% python3 -q
>>> import numpy as np
>>> np.set_printoptions(precision=3, suppress=True, linewidth=160)
>>> def rd(a):
...     return np.round(a, 3) + 0
... 
>>> W0 = np.array([[20, 0, -16], [0, 45, -7], [-16, -7, 40]])
>>> vec = np.array([2, 0, 1])
>>> rhs = W0 @ vec
>>> coef, lr = np.zeros(3), 1 / np.linalg.norm(W0, 2) ** 2
>>> for i in range(40):
...     coef -= lr * W0.T @ (W0 @ coef - rhs)
...     if i % 10 == 0: print(i, round(np.linalg.norm(W0 @ coef - rhs), 3))
... 
0 23.4
10 15.161
20 10.005
30 6.602
>>> rd(coef)
array([ 1.637, -0.043,  0.791])
>>> M2 = np.linalg.inv(W0)
>>> rd(M2)
array([[0.075, 0.005, 0.031],
       [0.005, 0.023, 0.006],
       [0.031, 0.006, 0.038]])
>>> rd(np.linalg.inv(M2))
array([[ 20.,   0., -16.],
       [  0.,  45.,  -7.],
       [-16.,  -7.,  40.]])
>>> rd(np.linalg.det(W0) * np.linalg.det(M2))
np.float64(1.0)
>>> np.allclose(M2, W0.T)
False
>>> rd(W0 @ M2)
array([[1., 0., 0.],
       [0., 1., 0.],
       [0., 0., 1.]])
>>> J = np.loadtxt("run4.csv", delimiter=",")
>>> rd(J)
array([[ 0.125,  5.707,  3.686, -1.247,  2.811,  6.393],
       [-2.656,  3.36 , -1.551,  6.445, -5.207, -1.191],
       [ 0.675,  2.368,  1.871,  2.934,  1.546,  1.239],
       [-1.309,  5.029,  1.386,  1.919, -0.923,  3.415],
       [ 5.225, -1.817,  4.419,  2.388,  8.644, -0.398],
       [-2.016,  4.715,  0.266,  3.452, -2.75 ,  1.981],
       [ 2.166,  1.848,  3.344,  1.479,  4.51 ,  2.192],
       [ 2.926,  2.364,  4.68 , -0.435,  6.606,  4.044],
       [-3.596,  5.546, -1.085,  4.575, -5.681,  1.461],
       [-0.403,  2.764,  0.819,  3.959, -0.584,  0.583],
       [ 2.765, -0.994,  1.961,  4.843,  3.726, -2.033],
       [ 1.55 ,  0.124,  1.28 ,  4.99 ,  1.83 , -1.596],
       [ 0.655,  4.78 ,  3.654, -0.653,  3.309,  5.434],
       [ 0.231,  0.042, -0.43 ,  7.09 , -1.199, -3.387],
       [ 0.066,  2.76 ,  1.402,  3.261,  0.468,  1.162],
       [-1.807,  3.894, -0.088,  4.37 , -2.895,  0.806],
       [ 2.331, -1.738,  0.861,  6.61 ,  2.192, -3.878],
       [ 1.851,  1.41 ,  2.621,  2.609,  3.472,  1.031],
       [ 2.025,  1.883,  3.194,  1.638,  4.219,  2.077],
       [-2.127,  6.061,  1.137,  1.599, -1.989,  4.198],
       [ 0.102,  1.599,  0.577,  4.948, -0.321, -0.824],
       [ 3.829,  2.019,  5.551, -1.273,  8.38 ,  4.57 ],
       [ 1.4  ,  5.35 ,  5.013, -2.626,  5.414,  7.363],
       [-2.78 ,  5.76 ,  0.095,  3.03 , -3.685,  2.855],
       [ 0.628,  1.374,  1.066,  4.496,  0.694, -0.56 ],
       [-0.73 , -0.045, -1.697,  8.664, -3.428, -4.743],
       [ 1.491,  1.205,  2.018,  3.455,  2.509,  0.223],
       [-1.017,  5.452,  2.068,  0.847,  0.051,  4.52 ],
       [-0.287,  3.896,  1.813,  2.087,  0.526,  2.709]])
>>> r = np.linalg.matrix_rank(J)
>>> r
np.int64(3)
>>> null = np.linalg.svd(J)[2][r:].T
>>> null.shape
(6, 3)
>>> np.linalg.matrix_rank(J.T @ J), np.linalg.matrix_rank(J @ J.T)
(np.int64(3), np.int64(3))
>>> [int(np.linalg.matrix_rank(np.delete(J, i, axis=0))) for i in range(29)]
[3, 3, 3, 3, 3, 3, 3, 3, 3, 3, 3, 3, 3, 3, 3, 3, 3, 3, 3, 3, 3, 3, 3, 3, 3, 3, 3, 3, 3]
>>> Uu, sigma, Vt = np.linalg.svd(J)
>>> V = Vt[:(sigma > 1e-8).sum()]
>>> rng = np.random.default_rng(762)
>>> vec = J[26] + 2 * J[3] + rng.integers(2) * np.eye(6)[1]
>>> rd(vec)
array([-1.127, 11.264,  4.79 ,  7.294,  0.663,  7.054])
>>> np.linalg.matrix_rank(np.vstack([J, vec]))
np.int64(3)
>>> rd(np.linalg.norm(vec - V.T @ V @ vec))
np.float64(0.0)
>>> rd(np.diag(V.T @ V))
array([0.221, 0.562, 0.241, 0.889, 0.616, 0.471])
>>> Xs = J - J.mean(axis=1)
Traceback (most recent call last):
  File "<python-input-31>", line 1, in <module>
    Xs = J - J.mean(axis=1)
         ~~^~~~~~~~~~~~~~~~
ValueError: operands could not be broadcast together with shapes (29,6) (29,) 
>>> Xs = J - J.mean(axis=0)
>>> Uu, sigma, Vt = np.linalg.svd(Xs, full_matrices=False)
>>> (np.sign(Uu[:, 0]) == np.sign(Uu[0, 0])).astype(int)
array([1, 0, 1, 0, 1, 0, 1, 1, 0, 0, 1, 0, 1, 0, 0, 0, 0, 1, 1, 0, 0, 1, 1, 0, 0, 0, 1, 1, 1])
>>> np.linalg.matrix_rank(Xs)
np.int64(2)
>>> rd((sigma ** 2).sum() ** 2 / (sigma ** 4).sum())
np.float64(1.903)
>>> rd(Vt[0] * np.sign(Vt[0, np.abs(Vt[0]).argmax()]))
array([ 0.288,  0.013,  0.369, -0.451,  0.657,  0.382])
>>> np.abs(Vt[0]).argmax()
np.int64(4)
>>> np.abs(Uu[:, 0]).argmax()
np.int64(21)
>>> E = np.array([[-2, -1, -1, -3, 0, 3, -3],
...     [-1, -2, -1, -1, -3, 0, 3],
...     [-1, -1, -2, -1, -1, -3, 0],
...     [-3, -1, -1, -2, -1, -1, -3],
...     [0, -3, -1, -1, -2, -1, -1],
...     [3, 0, -3, -1, -1, -2, -1],
...     [-3, 3, 0, -3, -1, -1, -2]])
>>> rd(np.linalg.eigvalsh(E).min())
np.float64(-8.543)
>>> np.all(np.linalg.eigvalsh(E) > 0)
np.False_
>>> vals, V = np.linalg.eigvalsh(E)
Traceback (most recent call last):
  File "<python-input-43>", line 1, in <module>
    vals, V = np.linalg.eigvalsh(E)
    ^^^^^^^
ValueError: too many values to unpack (expected 2)
>>> vals, V = np.linalg.eigh(E)
>>> rd(vals)
array([-8.543, -6.797, -5.088, -1.401,  0.398,  2.942,  4.489])
>>> rd(np.linalg.eigvalsh(E + -3 * np.eye(7)))
array([-11.543,  -9.797,  -8.088,  -4.401,  -2.602,  -0.058,   1.489])
>>> np.unique(vals.round(6) + 0, return_counts=True)[1]
array([1, 1, 1, 1, 1, 1, 1])
>>> rd(V.T @ E @ V)
array([[-8.543,  0.   ,  0.   ,  0.   ,  0.   ,  0.   ,  0.   ],
       [ 0.   , -6.797,  0.   ,  0.   ,  0.   ,  0.   ,  0.   ],
       [ 0.   ,  0.   , -5.088,  0.   ,  0.   ,  0.   ,  0.   ],
       [ 0.   ,  0.   ,  0.   , -1.401,  0.   ,  0.   ,  0.   ],
       [ 0.   ,  0.   ,  0.   ,  0.   ,  0.398,  0.   ,  0.   ],
       [ 0.   ,  0.   ,  0.   ,  0.   ,  0.   ,  2.942,  0.   ],
       [ 0.   ,  0.   ,  0.   ,  0.   ,  0.   ,  0.   ,  4.489]])
>>> rd(V.T @ V)
array([[1., 0., 0., 0., 0., 0., 0.],
       [0., 1., 0., 0., 0., 0., 0.],
       [0., 0., 1., 0., 0., 0., 0.],
       [0., 0., 0., 1., 0., 0., 0.],
       [0., 0., 0., 0., 1., 0., 0.],
       [0., 0., 0., 0., 0., 1., 0.],
       [0., 0., 0., 0., 0., 0., 1.]])
>>> np.abs(V[:, -1]).round(6).argmax()
np.int64(0)
>>> rd(vals.sum()), np.trace(E)
(np.float64(-14.0), np.int64(-14))
>>> feats = np.array([[1, 0, 0, 0], [1, 1, 0, 0], [1, 2, 1, 0], [0, 2, 2, 1]])
>>> np.poly(feats)
array([ 1., -4.,  6., -4.,  1.])
>>> rd(np.linalg.det(feats[::-1]))
np.float64(1.0)
>>> np.einsum("ii->", feats)
np.int64(4)
>>> np.kron(np.eye(2, dtype=int), feats)
array([[1, 0, 0, 0, 0, 0, 0, 0],
       [1, 1, 0, 0, 0, 0, 0, 0],
       [1, 2, 1, 0, 0, 0, 0, 0],
       [0, 2, 2, 1, 0, 0, 0, 0],
       [0, 0, 0, 0, 1, 0, 0, 0],
       [0, 0, 0, 0, 1, 1, 0, 0],
       [0, 0, 0, 0, 1, 2, 1, 0],
       [0, 0, 0, 0, 0, 2, 2, 1]])
>>> rd(np.linalg.eigvals(feats))
array([1., 1., 1., 1.])
>>> K = np.load("dump.npy")
>>> K
array([[-1.,  2.,  0.,  0.,  0.,  0.],
       [-4.,  1.,  0.,  0.,  0.,  0.],
       [ 0.,  0.,  0.,  3., -2.,  0.],
       [ 0.,  0., -2., -1., -2.,  1.],
       [ 0.,  0., -3., -2.,  1.,  1.],
       [ 0.,  0., -2.,  1.,  2., -3.]])
>>> M2 = np.linalg.inv(K)
>>> rd(np.linalg.det(K) * M2)
array([[ -72.,  144.,    0.,    0.,    0.,    0.],
       [-288.,   72.,    0.,    0.,    0.,    0.],
       [   0.,    0.,   70.,   35.,  112.,   49.],
       [   0.,    0., -196.,  154., -112.,   14.],
       [   0.,    0.,  -42.,  231., -168.,   21.],
       [   0.,    0., -140.,  182., -224.,  154.]])
>>> rd(np.linalg.det(K) * np.linalg.det(M2))
np.float64(1.0)
>>> rd(np.linalg.slogdet(K)[0])
np.float64(-1.0)
>>> lab = rng.permutation(6)
>>> M2 = K[:, lab] * rng.choice([-1, 1], 6)
>>> M2
array([[-2., -0., -0., -1., -0.,  0.],
       [-1., -0., -0., -4., -0.,  0.],
       [-0., -0., -0.,  0.,  2.,  3.],
       [-0.,  2., -1.,  0.,  2., -1.],
       [-0.,  3., -1.,  0., -1., -2.],
       [-0.,  2.,  3.,  0., -2.,  1.]])
>>> Uu, _, Vt = np.linalg.svd(K.T @ M2)
>>> rd(np.linalg.lstsq(K, M2)[0])
array([[ 0.,  0.,  0.,  1.,  0.,  0.],
       [-1.,  0.,  0.,  0.,  0.,  0.],
       [ 0., -1.,  0.,  0.,  0.,  0.],
       [ 0.,  0.,  0.,  0.,  0.,  1.],
       [ 0.,  0.,  0.,  0., -1.,  0.],
       [ 0.,  0., -1.,  0.,  0.,  0.]])
>>> rd(Uu @ Vt)
array([[ 0.,  0.,  0.,  1.,  0.,  0.],
       [-1.,  0.,  0.,  0.,  0.,  0.],
       [ 0., -1.,  0.,  0.,  0.,  0.],
       [ 0.,  0.,  0.,  0.,  0.,  1.],
       [ 0.,  0.,  0.,  0., -1.,  0.],
       [ 0.,  0., -1.,  0.,  0.,  0.]])
>>> Uu, sigma = np.linalg.svd(M2)
Traceback (most recent call last):
  File "<python-input-70>", line 1, in <module>
    Uu, sigma = np.linalg.svd(M2)
    ^^^^^^^^^
ValueError: too many values to unpack (expected 2)
>>> Uu, sigma, Vt = np.linalg.svd(M2, full_matrices=False)
>>> rd(Uu.T @ Uu)
array([[1., 0., 0., 0., 0., 0.],
       [0., 1., 0., 0., 0., 0.],
       [0., 0., 1., 0., 0., 0.],
       [0., 0., 0., 1., 0., 0.],
       [0., 0., 0., 0., 1., 0.],
       [0., 0., 0., 0., 0., 1.]])
>>> Uu.shape, sigma.shape, Vt.shape
((6, 6), (6,), (6, 6))
>>> rd(np.cumsum(sigma ** 2) / np.sum(sigma ** 2))
array([0.311, 0.562, 0.812, 0.955, 0.987, 1.   ])
>>> rd(Uu.T @ M2 @ Vt.T)
array([[4.922, 0.   , 0.   , 0.   , 0.   , 0.   ],
       [0.   , 4.432, 0.   , 0.   , 0.   , 0.   ],
       [0.   , 0.   , 4.414, 0.   , 0.   , 0.   ],
       [0.   , 0.   , 0.   , 3.341, 0.   , 0.   ],
       [0.   , 0.   , 0.   , 0.   , 1.586, 0.   ],
       [0.   , 0.   , 0.   , 0.   , 0.   , 0.988]])
>>> rd(sigma / sigma[0])
array([1.   , 0.9  , 0.897, 0.679, 0.322, 0.201])
>>> M2 = K + rng.integers(-2, 3, (6, 4)) @ rng.integers(-2, 3, (4, 6))
>>> M2
array([[ 2.,  2., -2.,  6.,  4.,  4.],
       [-1.,  4., -3., 10.,  6.,  7.],
       [-2., -8., -6.,  5.,  7., -1.],
       [ 0., -1., -5.,  1.,  1.,  3.],
       [-2., -5., -4., -8.,  0., -3.],
       [ 5.,  9.,  2.,  9.,  0.,  3.]])
>>> M2 - K
array([[ 3.,  0., -2.,  6.,  4.,  4.],
       [ 3.,  3., -3., 10.,  6.,  7.],
       [-2., -8., -6.,  2.,  9., -1.],
       [ 0., -1., -3.,  2.,  3.,  2.],
       [-2., -5., -1., -6., -1., -4.],
       [ 5.,  9.,  4.,  8., -2.,  6.]])
>>> np.linalg.matrix_rank(M2 - K, tol=1e-8)
np.int64(4)
